$ python3 -q
>>> import numpy as np
>>> np.set_printoptions(suppress=True, linewidth=120)
>>> rd = lambda a: np.round(a, 3) + 0
>>> m1 = np.loadtxt("block11.csv", delimiter=",")
>>> print(m1)
[[ 0.071  0.495 -0.123 -0.068 -0.14  -0.113  0.1   -0.089 -0.18   0.169]
 [ 0.041  0.285 -0.157 -0.041 -0.192 -0.079  0.064 -0.039  0.086  0.1  ]
 [-0.047 -0.272  0.072  0.067  0.134  0.035 -0.087  0.03  -0.001 -0.091]
 [ 0.044 -0.206  0.198 -0.027  0.005  0.063  0.162  0.066  0.088 -0.021]
 [-0.135 -0.546 -0.262  0.16  -0.04   0.076 -0.306  0.097  0.673 -0.24 ]
 [ 0.148  1.184  0.412 -0.208 -0.344 -0.088  1.058 -0.173 -0.401  0.581]
 [-0.116  0.196 -0.32   0.154 -0.165 -0.073 -0.045 -0.041  0.324  0.035]
 [-0.027  0.028 -0.006 -0.053 -0.005  0.031 -0.031 -0.001 -0.033 -0.025]
 [-0.097 -0.412 -0.151  0.086  0.091  0.102 -0.287  0.069  0.285 -0.224]
 [-0.288 -0.609  0.045  0.047  0.31   0.149 -0.498  0.042 -0.016 -0.379]
 [-0.03   0.726 -0.319  0.016 -0.394 -0.151  0.252 -0.13   0.272  0.257]
 [ 0.242 -0.014  0.404 -0.101 -0.031  0.044  0.526  0.076 -0.166  0.15 ]
 [-0.104  0.624 -0.028 -0.053 -0.232 -0.113  0.225 -0.14  -0.035  0.213]
 [-0.08   0.472 -0.446  0.129 -0.172 -0.178 -0.132 -0.131  0.144  0.136]
 [ 0.16   0.64  -0.236 -0.084 -0.337 -0.162  0.255 -0.089  0.079  0.275]
 [ 0.249  0.701  0.231 -0.133 -0.297 -0.12   0.711 -0.074 -0.143  0.44 ]]
>>> rng = np.random.default_rng(775)
>>> idx = rng.permutation(10)
>>> B = m1[:, idx] * rng.choice([-1, 1], 10)
>>> print(B)
[[-0.089  0.071 -0.1    0.113  0.123 -0.18   0.068  0.14   0.495  0.169]
 [-0.039  0.041 -0.064  0.079  0.157  0.086  0.041  0.192  0.285  0.1  ]
 [ 0.03  -0.047  0.087 -0.035 -0.072 -0.001 -0.067 -0.134 -0.272 -0.091]
 [ 0.066  0.044 -0.162 -0.063 -0.198  0.088  0.027 -0.005 -0.206 -0.021]
 [ 0.097 -0.135  0.306 -0.076  0.262  0.673 -0.16   0.04  -0.546 -0.24 ]
 [-0.173  0.148 -1.058  0.088 -0.412 -0.401  0.208  0.344  1.184  0.581]
 [-0.041 -0.116  0.045  0.073  0.32   0.324 -0.154  0.165  0.196  0.035]
 [-0.001 -0.027  0.031 -0.031  0.006 -0.033  0.053  0.005  0.028 -0.025]
 [ 0.069 -0.097  0.287 -0.102  0.151  0.285 -0.086 -0.091 -0.412 -0.224]
 [ 0.042 -0.288  0.498 -0.149 -0.045 -0.016 -0.047 -0.31  -0.609 -0.379]
 [-0.13  -0.03  -0.252  0.151  0.319  0.272 -0.016  0.394  0.726  0.257]
 [ 0.076  0.242 -0.526 -0.044 -0.404 -0.166  0.101  0.031 -0.014  0.15 ]
 [-0.14  -0.104 -0.225  0.113  0.028 -0.035  0.053  0.232  0.624  0.213]
 [-0.131 -0.08   0.132  0.178  0.446  0.144 -0.129  0.172  0.472  0.136]
 [-0.089  0.16  -0.255  0.162  0.236  0.079  0.084  0.337  0.64   0.275]
 [-0.074  0.249 -0.711  0.12  -0.231 -0.143  0.133  0.297  0.701  0.44 ]]
>>> left, _, VT = np.linalg.svd(m1.T @ B)
>>> print(idx)
[7 0 6 5 2 8 3 4 1 9]
>>> mat = np.load("m.npy")
>>> print(mat)
[[ 1  0  0  0  0  0  0  0  0  0]
 [ 0  1  0  0  0  0  0  0  0  0]
 [-1  0  1  0  0  0  0  0  0  0]
 [-4  3  1  1  0  0  0  0  0  0]
 [-4 -3 -4 -2  1  0  0  0  0  0]
 [-1  5 -3  2 -1  1  0  0  0  0]
 [-2 -1 -2  1  0  2  1  0  0  0]
 [-3  1 -5  3  5  4  4  1  0  0]
 [ 1 -2  4 -3  1  5  5 -4  1  0]
 [-2  0  1 -3  5 -3 -3  2 -5  1]]
>>> print(np.argsort(-np.linalg.norm(mat, axis=0).round(6), kind="stable")[:3])
[2 5 0]
>>> print(np.linalg.matrix_rank(mat, rtol=0.1))
7
>>> print([round(float(x), 3) for x in np.linalg.svd(mat, compute_uv=False)[:3]])
[11.638, 11.223, 9.185]
>>> print(np.linalg.matrix_rank(mat - mat[0, 0] * np.eye(10)))
8
>>> print(mat @ mat)
[[  1   0   0   0   0   0   0   0   0   0]
 [  0   1   0   0   0   0   0   0   0   0]
 [ -2   0   1   0   0   0   0   0   0   0]
 [ -9   6   2   1   0   0   0   0   0   0]
 [  4 -12 -10  -4   1   0   0   0   0   0]
 [ -3  19   0   6  -2   1   0   0   0   0]
 [ -8  11  -9   6  -2   4   1   0   0   0]
 [-45  12 -47   8   6  16   8   1   0   0]
 [  3   0  -4  -5 -23   4  -6  -8   1   0]
 [-15 -24 -36  -4  18 -29 -23  24 -10   1]]
>>> print(np.prod(np.diag(mat)), rd(np.linalg.det(mat)))
1 1.0
>>> left, sv, VT = np.linalg.svd(mat)
>>> print(rd(sv))
[11.638 11.223  9.185  6.394  4.855  2.82   1.343  0.136  0.028  0.002]
>>> B = left[:, :9] @ np.diag(sv[:9]) @ VT[:9]
>>> print(rd(np.linalg.norm(mat - B, 2)), rd(sv[9]))
0.002 0.002
>>> W1 = np.array([[-3, 3],
...     [1, -2],
...     [-2, 2],
...     [2, -1],
...     [2, 3],
...     [-2, 0],
...     [0, 2],
...     [2, 1],
...     [1, -2],
...     [-1, -1]])
>>> coef = np.array([-4, -2])
>>> act = np.maximum(mat @ W1 + coef, 0)
>>> print(np.linalg.matrix_rank(act))
2
>>> print(act)
[[ 0  1]
 [ 0  0]
 [ 0  0]
 [11  0]
 [11  0]
 [10  0]
 [ 3  0]
 [26  0]
 [ 0 23]
 [ 8 17]]
>>> cent = np.array([[-1, 0], [3, 2]])
>>> print(act @ cent)
[[  3   2]
 [  0   0]
 [  0   0]
 [-11   0]
 [-11   0]
 [-10   0]
 [ -3   0]
 [-26   0]
 [ 69  46]
 [ 43  34]]
>>> print(W1 @ cent)
[[12  6]
 [-7 -4]
 [ 8  4]
 [-5 -2]
 [ 7  6]
 [ 2  0]
 [ 6  4]
 [ 1  2]
 [-7 -4]
 [-2 -2]]
>>> print((act @ cent).round(6).argmax(axis=1))
[0 0 0 1 1 1 1 1 0 0]
>>> E = np.load("layer0.npy")
>>> print(E)
[[ 1.991  2.004  3.03   0.004  3.982  0.   ]
 [ 1.995  2.003  3.001  0.028  4.003  0.044]
 [ 1.992  1.996  2.997  0.012  3.99   0.003]
 [ 2.025  1.996  3.006 -0.015  4.012 -0.014]
 [ 2.001  2.005  2.989 -0.004  3.968 -0.021]
 [ 2.012  2.023  2.997 -0.017  3.977 -0.048]
 [ 1.983  1.991  3.006 -0.049  3.999 -0.003]
 [ 2.003  1.978  2.984  0.005  4.007  0.019]
 [ 1.994  2.     3.029  0.031  4.021  0.006]
 [ 1.991  2.007  3.009  0.01   4.022 -0.01 ]
 [ 1.982  1.988  2.988  0.01   4.03   0.01 ]
 [ 2.015  1.966  2.991 -0.029  3.997 -0.001]
 [ 2.013  1.972  3.027 -0.025  3.987 -0.034]
 [ 1.979  2.005  3.019  0.005  4.01   0.009]
 [ 2.     1.941  2.994 -0.005  4.034  0.009]
 [ 2.025  1.981  3.013  0.021  3.972  0.005]
 [ 1.989  2.018  2.996 -0.031  4.005  0.006]
 [ 2.034  1.977  3.018  0.022  4.003  0.01 ]
 [ 2.013  2.023  3.029  0.003  4.033  0.035]
 [ 1.973  1.989  3.013 -0.008  3.963 -0.004]
 [ 2.019  2.017  3.003 -0.024  3.996 -0.041]
 [ 2.031  1.988  3.01  -0.001  4.003  0.008]
 [ 1.999  1.999  2.994  0.004  4.042  0.031]
 [ 1.994  1.987  2.967 -0.051  4.001  0.021]
 [ 1.996  1.992  3.026  0.028  4.    -0.035]
 [ 0.999  1.015 -0.014  2.041  2.019  3.01 ]
 [ 0.984  0.977 -0.005  1.998  2.002  2.971]
 [ 1.026  1.04   0.026  2.01   2.011  2.992]
 [ 0.97   1.013 -0.044  2.005  2.001  3.002]
 [ 0.989  1.012  0.034  1.994  1.985  2.981]
 [ 1.     0.991  0.034  2.003  1.976  2.994]
 [ 1.011  1.022 -0.002  1.993  2.035  3.018]
 [ 1.023  1.004 -0.018  2.016  2.001  3.006]
 [ 0.974  0.985  0.     2.032  1.959  2.978]
 [ 0.999  0.959 -0.023  2.001  2.035  2.995]
 [ 1.005  1.017  0.008  2.007  1.987  2.992]
 [ 0.987  1.003  0.009  1.988  2.021  3.011]
 [ 0.993  1.041 -0.011  2.028  2.044  2.994]
 [ 0.994  1.     0.018  2.004  2.049  3.01 ]
 [ 1.001  0.964 -0.003  2.004  1.983  2.995]
 [ 0.985  0.972  0.008  1.972  1.972  3.   ]
 [ 1.032  1.014  0.003  2.033  2.004  3.013]
 [ 1.007  0.983 -0.025  2.03   2.02   2.984]
 [ 1.023  1.011 -0.021  1.992  1.99   2.975]
 [ 0.999  0.997  0.013  2.005  1.99   2.964]
 [ 0.999  1.02  -0.005  1.995  2.012  3.017]
 [ 0.974  1.006 -0.03   2.003  1.993  3.033]
 [ 1.003  1.019  0.015  2.005  2.017  2.997]
 [ 1.005  1.     0.015  2.002  2.016  2.994]
 [ 1.005  1.001 -0.001  1.992  1.976  2.967]]
>>> x0 = np.array([0, 4, 4, 1, 2, 4])
>>> y = E @ x0
>>> print(rd(np.linalg.lstsq(E, y)[0]))
[0. 4. 4. 1. 2. 4.]
>>> print(rd(np.linalg.pinv(E) @ E))
[[1. 0. 0. 0. 0. 0.]
 [0. 1. 0. 0. 0. 0.]
 [0. 0. 1. 0. 0. 0.]
 [0. 0. 0. 1. 0. 0.]
 [0. 0. 0. 0. 1. 0.]
 [0. 0. 0. 0. 0. 1.]]
>>> y = y + 0.1 * rng.normal(size=50)
>>> print(rd(y))
[28.114 28.173 27.865 27.925 27.901 27.843 27.8   27.919 28.406 28.027 28.093 27.678 27.792 28.02  27.84  27.853 28.079
 27.927 28.464 28.053 27.921 28.112 28.162 27.846 27.738 22.252 21.744 22.436 21.767 22.116 22.036 22.191 22.022 21.908
 21.791 22.025 22.181 22.091 22.291 21.763 21.83  22.155 21.905 21.891 21.853 22.087 22.197 22.256 22.097 21.75 ]
>>> coef, *_ = np.linalg.lstsq(E, y)
>>> print([round(float(np.linalg.norm(np.linalg.solve(E.T @ E + lam * np.eye(6), E.T @ y))), 2) for lam in (0, 1, 10, 100)])
[7.76, 5.76, 5.7, 5.19]
>>> print(coef.round())
[-0.  4.  4.  1.  2.  4.]
>>> left, sv, VT = np.linalg.svd(E)
>>> print(rd(sv))
[31.597 17.407  0.148  0.127  0.11   0.108]
>>> B = left[:, :2] @ np.diag(sv[:2]) @ VT[:2]
>>> print(rd(np.linalg.norm(E - B, 2)), rd(sv[2]))
0.148 0.148
>>> print(rd(np.linalg.norm(E - B) / np.linalg.norm(E)))
0.007
>>> print(np.linalg.matrix_rank(B))
2
>>> cen = (E - E.mean(axis=0)) / E.std(axis=0)
>>> print(np.argwhere(np.abs(cen) > 2))
[]
>>> coef = np.linalg.lstsq(np.delete(cen, 2, axis=1), cen[:, 2])[0]
>>> print(rd(1 - np.var(cen[:, 2] - np.delete(cen, 2, axis=1) @ coef)))
1.0
